>>> import numpy as np
>>> from numpy import linalg as LA
>>> np.set_printoptions(precision=1, suppress=True, linewidth=140)
>>> def tidy(a):
...     return np.round(a, 1) + 0
... 
>>> Q, _ = LA.qr(np.array([[0.6, 0.7, 0.6], [1.0, -0.4, -1.4], [0.5, -1.0, -1.7]]))
>>> evals = np.array([2, 1, 1])
>>> M = Q @ np.diag(evals) @ Q.T
>>> print(tidy(M))
[[1.2 0.4 0.2]
 [0.4 1.6 0.3]
 [0.2 0.3 1.2]]
>>> x = np.array([4, -2, 3])
>>> a = np.maximum(M @ x, 0)
>>> print(tidy(np.tanh(M @ x)))
[ 1.  -0.7  1. ]
>>> print(tidy(a))
[4.7 0.  3.6]
>>> print(tidy(np.maximum(M @ x, 0) - np.maximum(-M @ x, 0)))
[ 4.7 -0.8  3.6]
>>> print(tidy(M.T @ a))
[6.4 2.9 5. ]
>>> print(tidy(np.maximum(M @ (3 * x), 0)))
[14.1  0.  10.8]
>>> def softmax(z):
...     e = np.exp(z - z.max(axis=-1, keepdims=True))
...     return e / e.sum(axis=-1, keepdims=True)
... 
>>> print(tidy(softmax(10 * M[1])))
[0. 1. 0.]
>>> print(tidy(softmax(M[1] + -3)))
[0.2 0.6 0.2]
>>> S = M @ M.T / np.sqrt(3)
>>> print(tidy(softmax(S)[1] @ M))
[0.5 1.1 0.4]
>>> print(tidy(softmax(S + np.triu(np.full(S.shape, -np.inf), 1))))
[[1.  0.  0. ]
 [0.3 0.7 0. ]
 [0.3 0.3 0.4]]
>>> evals, vecs = LA.eigh(M)
>>> print((evals > 1e-8).sum(), (evals < -1e-8).sum())
3 0
>>> print(evals.sum(), np.trace(M))
4.0 4.0
>>> print(tidy(LA.eigvalsh(M + -2 * np.eye(3))))
[-1. -1.  0.]
>>> print(tidy(evals))
[1. 1. 2.]
>>> print(tidy(LA.eigvalsh(M @ M)))
[1. 1. 4.]
>>> print(np.unique(evals.round(6) + 0, return_counts=True)[1])
[2 1]
>>> print(tidy(np.poly(M)))
[ 1. -4.  5. -2.]
>>> print(tidy(LA.eigvals(M).sum().real))
4.0
>>> print(np.einsum("ij,ji->", M, M))
6.0
>>> print(tidy(LA.det(M.T)))
2.0
>>> print(tidy(LA.eigvals(M)))
[1. 2. 1.]
>>> print(tidy(LA.det(M[::-1])))
-2.0
>>> print(tidy(LA.det(2 * M)), tidy(LA.det(M)))
16.0 2.0
